% python3 -q
>>> import numpy as np
>>> np.set_printoptions(precision=2, suppress=True, linewidth=120, legacy="1.25")
>>> data = np.diag(np.array([1, 0, 2, 5]))
>>> data
array([[1, 0, 0, 0],
       [0, 0, 0, 0],
       [0, 0, 2, 0],
       [0, 0, 0, 5]])
>>> np.kron(np.eye(2, dtype=int), data)
array([[1, 0, 0, 0, 0, 0, 0, 0],
       [0, 0, 0, 0, 0, 0, 0, 0],
       [0, 0, 2, 0, 0, 0, 0, 0],
       [0, 0, 0, 5, 0, 0, 0, 0],
       [0, 0, 0, 0, 1, 0, 0, 0],
       [0, 0, 0, 0, 0, 0, 0, 0],
       [0, 0, 0, 0, 0, 0, 2, 0],
       [0, 0, 0, 0, 0, 0, 0, 5]])
>>> np.poly(data)
array([  1.,  -8.,  17., -10.,   0.])
>>> np.linalg.eigvals(data)
array([1., 0., 2., 5.])
>>> x0 = np.array([0, -2, 2, -2])
>>> np.einsum("ij,j->i", data, x0)
array([  0,   0,   4, -10])
>>> data @ x0
array([  0,   0,   4, -10])
>>> (data * x0).sum(axis=1)
array([  0,   0,   4, -10])
>>> (data @ x0).argmax()
2
>>> np.linalg.matrix_rank(data - data[0, 0] * np.eye(4))
3
>>> np.linalg.matrix_power(data - np.diag(np.diag(data)), 4)
array([[0, 0, 0, 0],
       [0, 0, 0, 0],
       [0, 0, 0, 0],
       [0, 0, 0, 0]])
>>> np.sort(np.linalg.eigvals(data))
array([0., 1., 2., 5.])
>>> np.prod(np.diag(data)), round(float(np.linalg.det(data)), 2)
(0, 0.0)
>>> data @ data
array([[ 1,  0,  0,  0],
       [ 0,  0,  0,  0],
       [ 0,  0,  4,  0],
       [ 0,  0,  0, 25]])
>>> np.linalg.pinv(data)
array([[1. , 0. , 0. , 0. ],
       [0. , 0. , 0. , 0. ],
       [0. , 0. , 0.5, 0. ],
       [0. , 0. , 0. , 0.2]])
>>> np.linalg.norm(data, axis=0)
array([1., 0., 2., 5.])
>>> K = np.array([[-7.44, 4.05, 15.87],
...     [-7.26, 3.81, 15.44],
...     [-3.09, -0.73, 5.32],
...     [-2.69, -0.95, 4.35],
...     [-1.53, -1.06, 1.81],
...     [-0.82, -0.66, 0.68],
...     [-0.04, -0.03, 0.02],
...     [1.46, 0.67, -0.35],
...     [1.93, 0.72, -0.4],
...     [3.7, 0.39, -0.61],
...     [10.36, -4.17, -2.51],
...     [10.77, -4.53, -2.67],
...     [14.85, -8.44, -4.47],
...     [19.2, -13.05, -6.71],
...     [20.76, -14.77, -7.57],
...     [33.01, -29.25, -15.18]])
>>> Uu, sv, Vt = np.linalg.svd(K, full_matrices=False)
>>> np.round(Uu.T @ Uu, 2) + 0
array([[1., 0., 0.],
       [0., 1., 0.],
       [0., 0., 1.]])
>>> np.allclose(Uu * sv @ Vt, K)
True
>>> sv / sv[0]
array([1.  , 0.27, 0.12])
>>> np.round(Uu.T @ K @ Vt.T, 2) + 0
array([[66.25,  0.  ,  0.  ],
       [ 0.  , 18.11,  0.  ],
       [ 0.  ,  0.  ,  7.73]])
>>> sv
array([66.25, 18.11,  7.73])
>>> round(float(np.sqrt((sv ** 2).sum())), 2), np.round(np.linalg.norm(K), 2)
(69.11, 69.11)
>>> Xs = (K - K.mean(axis=0)) / K.std(axis=0)
>>> Xs.std(axis=0)
array([1., 1., 1.])
>>> beta = np.linalg.lstsq(np.delete(Xs, 0, axis=1), Xs[:, 0])[0]
>>> beta
array([-0.67, -0.34])
>>> Xs = K - K.mean(axis=0)
>>> evecs = np.linalg.svd(Xs)[2][:1]
>>> other = Xs - Xs @ evecs.T @ evecs
>>> round(float(np.linalg.norm(other) / np.linalg.norm(Xs)), 2)
0.24
>>> np.linalg.norm(other, axis=1).round(6).argmax()
0
>>> other = K / np.linalg.norm(K, axis=1, keepdims=True)
>>> gram = other @ other.T
>>> (gram - 2 * np.eye(16)).round(6).argmax(axis=1)
array([ 1,  0,  3,  2,  5,  6,  5,  8,  7,  8, 11, 10, 13, 14, 13, 14])
>>> W0 = np.array([[5, 6, 7], [8, 9, 10], [11, 12, 13]])
>>> np.linalg.matrix_rank(W0, rtol=0.1)
1
>>> [round(float(x), 2) for x in np.linalg.svd(W0, compute_uv=False)[:3]]
[28.08, 0.64, 0.0]
>>> hat = np.triu(np.array([[3, 1, 3], [0, 0, 3], [1, 0, 1]]), 1) + np.eye(3)
>>> other = hat @ W0 @ np.linalg.inv(hat)
>>> hat @ W0 - W0 @ hat
array([[ 41.,  40.,  16.],
       [ 33.,  28., -12.],
       [  0., -11., -69.]])
>>> np.trace(other), np.trace(W0)
(27.0, 27)
>>> np.linalg.matrix_rank(other)
2
>>> other
array([[ 46.,   5., -97.],
       [ 41.,   4., -86.],
       [ 11.,   1., -23.]])
>>> np.round(np.linalg.det(other.T), 2)
0.0
>>> np.einsum("ij,ji->", other, other)
765.0
>>> round(float(np.linalg.det(2 * other)), 2), round(np.linalg.det(other), 2)
(0.0, 0.0)
>>> rng = np.random.default_rng(845635)
>>> labels = rng.permutation(3)
>>> labels
array([0, 1, 2])
>>> other = W0[labels][:, labels]
>>> np.diag(other)
array([ 5,  9, 13])
>>> other
array([[ 5,  6,  7],
       [ 8,  9, 10],
       [11, 12, 13]])
>>> np.trace(other)
27
>>> np.round(np.sort(np.abs(np.linalg.eigvals(other))), 2) + 0
array([ 0.  ,  0.65, 27.65])
>>> np.round(np.linalg.det(other), 2), round(float(np.linalg.det(W0[labels])), 2)
(0.0, 0.0)
>>> Uu, sv, Vt = np.linalg.svd(data)
>>> sv
array([5., 2., 1., 0.])
>>> other = Uu[:, :3] @ np.diag(sv[:3]) @ Vt[:3]
>>> round(float(np.linalg.norm(data - other, 2)), 2), sv[3]
(0.0, 0.0)
>>> np.linalg.matrix_rank(other)
3
>>> np.abs(data - other).max()
0.0
